In [1]: import numpy as np

In [2]: from numpy import linalg as LA

In [3]: np.set_printoptions(suppress=True, linewidth=100)

In [4]: E = np.maximum(np.array([[-1, -1],
   ...:     [-1, -2],
   ...:     [1, -2],
   ...:     [1, 0],
   ...:     [2, -2],
   ...:     [1, 2],
   ...:     [0, 0],
   ...:     [-1, 1],
   ...:     [0, 2],
   ...:     [0, 0],
   ...:     [-1, 2],
   ...:     [-1, 2],
   ...:     [0, 2],
   ...:     [-2, 1],
   ...:     [0, 0],
   ...:     [0, 2],
   ...:     [-2, -1],
   ...:     [0, -1],
   ...:     [1, -1],
   ...:     [2, 0],
   ...:     [1, 2],
   ...:     [0, 1],
   ...:     [-1, 2],
   ...:     [0, -2],
   ...:     [-1, -1],
   ...:     [0, 2],
   ...:     [2, -2]]) @ np.array([[-1, 1, -1], [3, 3, 1]]) + np.array([-1, -2, -2]), 0)

In [5]: E
Out[5]: 
array([[0, 0, 0],
       [0, 0, 0],
       [0, 0, 0],
       [0, 0, 0],
       [0, 0, 0],
       [4, 5, 0],
       [0, 0, 0],
       [3, 0, 0],
       [5, 4, 0],
       [0, 0, 0],
       [6, 3, 1],
       [6, 3, 1],
       [5, 4, 0],
       [4, 0, 1],
       [0, 0, 0],
       [5, 4, 0],
       [0, 0, 0],
       [0, 0, 0],
       [0, 0, 0],
       [0, 0, 0],
       [4, 5, 0],
       [2, 1, 0],
       [6, 3, 1],
       [0, 0, 0],
       [0, 0, 0],
       [5, 4, 0],
       [0, 0, 0]])

In [6]: # rows 0 and 1 are equal

In [7]: A2 = np.array([[0, -2], [2, 0], [2, 1]])

In [8]: np.einsum("ij->j", E)
Out[8]: array([55, 36,  4])

In [9]: np.einsum("ij,ij->i", E, E)
Out[9]: 
array([ 0,  0,  0,  0,  0, 41,  0,  9, 41,  0, 46, 46, 41, 17,  0, 41,  0,  0,  0,  0, 41,  5, 46,
        0,  0, 41,  0])

In [10]: A2.T @ E.T
Out[10]: 
array([[  0,   0,   0,   0,   0,  10,   0,   0,   8,   0,   8,   8,   8,   2,   0,   8,   0,   0,
          0,   0,  10,   2,   8,   0,   0,   8,   0],
       [  0,   0,   0,   0,   0,  -8,   0,  -6, -10,   0, -11, -11, -10,  -7,   0, -10,   0,   0,
          0,   0,  -8,  -4, -11,   0,   0, -10,   0]])

In [11]: LA.matrix_rank(E @ A2)
Out[11]: np.int64(2)

In [12]: np.vstack([E, A2.T]).shape
Out[12]: (29, 3)

In [13]: LA.matrix_rank(np.vstack([E, A2.T]))
Out[13]: np.int64(3)

In [14]: np.abs(E).max()
Out[14]: np.int64(6)

In [15]: np.count_nonzero(E)
Out[15]: np.int64(26)

In [16]: np.diff(E, axis=0)
Out[16]: 
array([[ 0,  0,  0],
       [ 0,  0,  0],
       [ 0,  0,  0],
       [ 0,  0,  0],
       [ 4,  5,  0],
       [-4, -5,  0],
       [ 3,  0,  0],
       [ 2,  4,  0],
       [-5, -4,  0],
       [ 6,  3,  1],
       [ 0,  0,  0],
       [-1,  1, -1],
       [-1, -4,  1],
       [-4,  0, -1],
       [ 5,  4,  0],
       [-5, -4,  0],
       [ 0,  0,  0],
       [ 0,  0,  0],
       [ 0,  0,  0],
       [ 4,  5,  0],
       [-2, -4,  0],
       [ 4,  2,  1],
       [-6, -3, -1],
       [ 0,  0,  0],
       [ 5,  4,  0],
       [-5, -4,  0]])

In [17]: E.shape
Out[17]: (27, 3)

In [18]: LA.matrix_rank(E)
Out[18]: np.int64(3)

In [19]: K = np.loadtxt("arr.csv", delimiter=",")

In [20]: K
Out[20]: 
array([[17., 13., 22.],
       [13., 10., 18.],
       [22., 18., 52.]])

In [21]: # rank 2

In [22]: r = LA.matrix_rank(K)

In [23]: r
Out[23]: np.int64(2)

In [24]: N = LA.svd(K)[2][r:].T

In [25]: N.shape
Out[25]: (3, 1)

In [26]: [int(LA.matrix_rank(np.delete(K, i, axis=0))) for i in range(3)]
Out[26]: [2, 2, 2]

In [27]: [int(LA.matrix_rank(K[:i])) for i in range(1, len(K) + 1)]
Out[27]: [1, 2, 2]

In [28]: np.round(N[:, 0] / N[np.abs(N[:, 0]).round(6).argmax(), 0], 3)
Out[28]: array([-0.7 ,  1.  , -0.05])

In [29]: [int(LA.matrix_rank(K[:, :j + 1])) for j in range(3)]
Out[29]: [1, 2, 2]

In [30]: A2 = K[0, 0] * K[1:] - np.outer(K[1:, 0], K[0])

In [31]: A2
Out[31]: 
array([[  0.,   1.,  20.],
       [  0.,  20., 400.]])

In [32]: np.round(K[:, 0] / K[0, 0], 3)
Out[32]: array([1.   , 0.765, 1.294])

In [33]: np.allclose(A2[:-1].T @ LA.lstsq(A2[:-1].T, A2[-1])[0], A2[-1])
Out[33]: True

In [34]: np.abs(np.diag(LA.qr(A2)[1])) > 1e-9
Out[34]: array([False,  True])

In [35]: np.round(np.trace(LA.pinv(A2) @ A2), 3)
Out[35]: np.float64(1.0)

In [36]: LA.lstsq(A2[:-1].T, A2[-1])[2]
Out[36]: np.int32(1)

In [37]: np.unique(A2.round(6), axis=0).shape
Out[37]: (2, 3)

In [38]: f = np.array([3, 0, -3, -1])

In [39]: v = np.array([-2, -1, -2])

In [40]: A = f[:, None] + v[None, :]

In [41]: A
Out[41]: 
array([[ 1,  2,  1],
       [-2, -1, -2],
       [-5, -4, -5],
       [-3, -2, -3]])

In [42]: # null space of dimension 1

In [43]: x = np.array([3, 0, 4])

In [44]: A @ x
Out[44]: array([  7, -14, -35, -21])

In [45]: A * x
Out[45]: 
array([[  3,   0,   4],
       [ -6,   0,  -8],
       [-15,   0, -20],
       [ -9,   0, -12]])

In [46]: np.einsum("ij,j->i", A, x)
Out[46]: array([  7, -14, -35, -21])

In [47]: (A @ x).argmax()
Out[47]: np.int64(0)

In [48]: LA.norm(A @ x) <= LA.norm(A, 2) * LA.norm(x) + 1e-9
Out[48]: np.True_

In [49]: A @ np.eye(3)[0]
Out[49]: array([ 1., -2., -5., -3.])

In [50]: A.shape
Out[50]: (4, 3)

In [51]: A.sum(axis=1)
Out[51]: array([  4,  -5, -14,  -8])

In [52]: np.count_nonzero(A)
Out[52]: np.int64(12)

In [53]: A - A[0]
Out[53]: 
array([[ 0,  0,  0],
       [-3, -3, -3],
       [-6, -6, -6],
       [-4, -4, -4]])

In [54]: np.round(LA.norm(A, 2) / LA.norm(A), 3)
Out[54]: np.float64(0.993)

In [55]: LA.cond(A) > 100
Out[55]: np.True_

In [56]: np.argsort(-LA.norm(A, axis=0).round(6), kind="stable")[:3]
Out[56]: array([0, 2, 1])

In [57]: mat = np.load("x.npy")

In [58]: mat.round(3)
Out[58]: 
array([[-0.496,  0.818,  0.831],
       [ 0.818,  2.094,  1.115],
       [ 0.831,  1.115,  0.402]])

In [59]: w1 = np.array([[3, 1, -3, -1, -1], [1, -2, 3, -3, 1], [1, -2, 1, -3, 3]])

In [60]: coef = np.array([-4, -5, -3, 3, -2])

In [61]: act = np.maximum(E @ w1 + coef, 0)

In [62]: act
Out[62]: 
array([[ 0,  0,  0,  3,  0],
       [ 0,  0,  0,  3,  0],
       [ 0,  0,  0,  3,  0],
       [ 0,  0,  0,  3,  0],
       [ 0,  0,  0,  3,  0],
       [13,  0,  0,  0,  0],
       [ 0,  0,  0,  3,  0],
       [ 5,  0,  0,  0,  0],
       [15,  0,  0,  0,  0],
       [ 0,  0,  0,  3,  0],
       [18,  0,  0,  0,  0],
       [18,  0,  0,  0,  0],
       [15,  0,  0,  0,  0],
       [ 9,  0,  0,  0,  0],
       [ 0,  0,  0,  3,  0],
       [15,  0,  0,  0,  0],
       [ 0,  0,  0,  3,  0],
       [ 0,  0,  0,  3,  0],
       [ 0,  0,  0,  3,  0],
       [ 0,  0,  0,  3,  0],
       [13,  0,  0,  0,  0],
       [ 3,  0,  0,  0,  0],
       [18,  0,  0,  0,  0],
       [ 0,  0,  0,  3,  0],
       [ 0,  0,  0,  3,  0],
       [15,  0,  0,  0,  0],
       [ 0,  0,  0,  3,  0]])

In [63]: (act > 0).astype(int)
Out[63]: 
array([[0, 0, 0, 1, 0],
       [0, 0, 0, 1, 0],
       [0, 0, 0, 1, 0],
       [0, 0, 0, 1, 0],
       [0, 0, 0, 1, 0],
       [1, 0, 0, 0, 0],
       [0, 0, 0, 1, 0],
       [1, 0, 0, 0, 0],
       [1, 0, 0, 0, 0],
       [0, 0, 0, 1, 0],
       [1, 0, 0, 0, 0],
       [1, 0, 0, 0, 0],
       [1, 0, 0, 0, 0],
       [1, 0, 0, 0, 0],
       [0, 0, 0, 1, 0],
       [1, 0, 0, 0, 0],
       [0, 0, 0, 1, 0],
       [0, 0, 0, 1, 0],
       [0, 0, 0, 1, 0],
       [0, 0, 0, 1, 0],
       [1, 0, 0, 0, 0],
       [1, 0, 0, 0, 0],
       [1, 0, 0, 0, 0],
       [0, 0, 0, 1, 0],
       [0, 0, 0, 1, 0],
       [1, 0, 0, 0, 0],
       [0, 0, 0, 1, 0]])

In [64]: Z = np.array([[3, -3, 2], [0, -2, -3], [-1, 2, 0], [-3, -3, 1], [-1, 3, -2]])

In [65]: act @ Z
Out[65]: 
array([[ -9,  -9,   3],
       [ -9,  -9,   3],
       [ -9,  -9,   3],
       [ -9,  -9,   3],
       [ -9,  -9,   3],
       [ 39, -39,  26],
       [ -9,  -9,   3],
       [ 15, -15,  10],
       [ 45, -45,  30],
       [ -9,  -9,   3],
       [ 54, -54,  36],
       [ 54, -54,  36],
       [ 45, -45,  30],
       [ 27, -27,  18],
       [ -9,  -9,   3],
       [ 45, -45,  30],
       [ -9,  -9,   3],
       [ -9,  -9,   3],
       [ -9,  -9,   3],
       [ -9,  -9,   3],
       [ 39, -39,  26],
       [  9,  -9,   6],
       [ 54, -54,  36],
       [ -9,  -9,   3],
       [ -9,  -9,   3],
       [ 45, -45,  30],
       [ -9,  -9,   3]])
